$ python -q
>>> import numpy as np
>>> np.set_printoptions(precision=3, suppress=True, linewidth=140, sign=" ")
>>> def rnd(a):
...     return np.round(a, 3) + 0
... 
>>> W0 = np.load("w.npy")
>>> W0
array([[ 12.,   6., -12.,   6.],
       [  0.,   6.,   0.,   0.],
       [ 12.,  12., -18.,  12.],
       [ 12.,  12., -24.,  18.]])
>>> rnd(np.abs(np.linalg.eigvals(W0)).max())
np.float64(6.0)
>>> (W0 + W0.T) / 2
array([[ 12.,   3.,   0.,   9.],
       [  3.,   6.,   6.,   6.],
       [  0.,   6., -18.,  -6.],
       [  9.,   6.,  -6.,  18.]])
>>> rnd(np.sort(np.abs(np.linalg.eigvals(W0))))
array([ 0.,  6.,  6.,  6.])
>>> P = np.triu(np.array([[1, 2, 3, 1], [4, 3, 5, 2], [0, 1, 5, 0], [1, 1, 1, 5]]), 1) + np.eye(4)
>>> M2 = P @ W0 @ np.linalg.inv(P)
>>> np.linalg.matrix_rank(M2)
np.int64(3)
>>> np.trace(M2), np.trace(W0)
(np.float64(18.0), np.float64(18.0))
>>> rnd(np.poly(M2))
array([   1.,  -18.,  108., -216.,    0.])
>>> T = np.stack([W0, 5 * W0, W0[::-1]])
>>> T.sum(axis=0)
array([[  84.,   48.,  -96.,   54.],
       [  12.,   48.,  -18.,   12.],
       [  72.,   78., -108.,   72.],
       [  84.,   78., -156.,  114.]])
>>> T.shape
(3, 4, 4)
>>> rnd(np.linalg.det(T))
array([ 0.,  0.,  0.])
>>> E = np.load("m.npy")
>>> rnd(E)
array([[-1.04 , -0.056,  3.88 , -0.502],
       [-0.056,  0.292,  3.032,  0.669],
       [ 3.88 ,  3.032,  0.602, -0.106],
       [-0.502,  0.669, -0.106, -4.854]])
>>> # symmetric, so the eigenvalues are real
>>> np.linalg.cond(E) > 100
np.True_
>>> [round(float(x), 3) for x in np.linalg.svd(E, compute_uv=False)[:3]]
[5.0, 5.0, 5.0]
>>> np.linalg.matrix_rank(E, rtol=0.1)
np.int64(3)
